$ python -q
>>> import numpy as np
>>> np.set_printoptions(suppress=True, linewidth=160)
>>> F = np.loadtxt("block5.csv", delimiter=",")
>>> F
array([[ 0.5,  0.5,  0.5, -0.5],
       [ 0.5,  0.5, -0.5,  0.5],
       [ 0.5, -0.5,  0.5,  0.5],
       [-0.5,  0.5,  0.5,  0.5]])
>>> q, evecs = np.linalg.qr(F[:, :2])[0], np.linalg.qr(F[:, 2:])[0]
>>> sv = np.linalg.svd(q.T @ evecs, compute_uv=False)
>>> np.round(np.linalg.norm(q @ q.T - evecs @ evecs.T, 2), 2)
np.float64(1.0)
>>> round(float(np.linalg.eigvalsh(F).min()), 2)
-1.0
>>> w, evecs = np.linalg.eig(F)
>>> np.round(np.sort(np.linalg.eigvals(F @ F)), 2)
array([1., 1., 1., 1.])
>>> np.round(F @ evecs[:, 0] - w[0] * evecs[:, 0], 2) + 0
array([0., 0., 0., 0.])
>>> np.round(np.sort(np.linalg.eigvals(F.T)), 2)
array([-1.,  1.,  1.,  1.])
>>> A = np.loadtxt("out4.csv", delimiter=",")
>>> A
array([[-0.9 ,  1.4 ,  3.02],
       [-0.4 , -0.7 , -1.4 ],
       [-0.4 ,  1.1 ,  2.24],
       [ 0.8 ,  0.2 ,  0.41],
       [ 1.  ,  0.9 ,  1.78],
       [-1.3 ,  1.1 ,  2.29],
       [ 0.4 , -0.7 , -1.38],
       [-0.6 ,  0.1 ,  0.18],
       [ 1.7 , -0.4 , -0.77],
       [ 2.3 , -0.1 , -0.14],
       [-0.3 , -1.2 , -2.39],
       [-0.7 ,  1.7 ,  3.46],
       [-0.8 ,  0.3 ,  0.62],
       [ 1.1 ,  0.4 ,  0.8 ],
       [-0.5 ,  1.5 ,  2.96],
       [ 0.7 ,  0.1 ,  0.26],
       [-0.2 , -0.5 , -0.97],
       [-0.7 , -0.7 , -1.35],
       [ 1.  , -0.4 , -0.73],
       [ 1.7 , -0.3 , -0.59],
       [-1.3 , -1.1 , -2.3 ],
       [-0.2 , -0.2 , -0.45],
       [-1.  ,  1.2 ,  2.5 ],
       [ 1.  , -0.1 , -0.17],
       [-1.1 ,  0.4 ,  0.77],
       [ 2.  ,  1.4 ,  2.72],
       [ 0.3 ,  1.5 ,  3.  ]])
>>> labels = A[:, 1] > np.median(A[:, 1])
>>> f = A[labels].mean(axis=0) - A[~labels].mean(axis=0)
>>> f.round(2)
array([-0.48,  1.45,  2.92])
>>> np.argsort(-np.abs(f).round(6), kind="stable")
array([2, 1, 0])
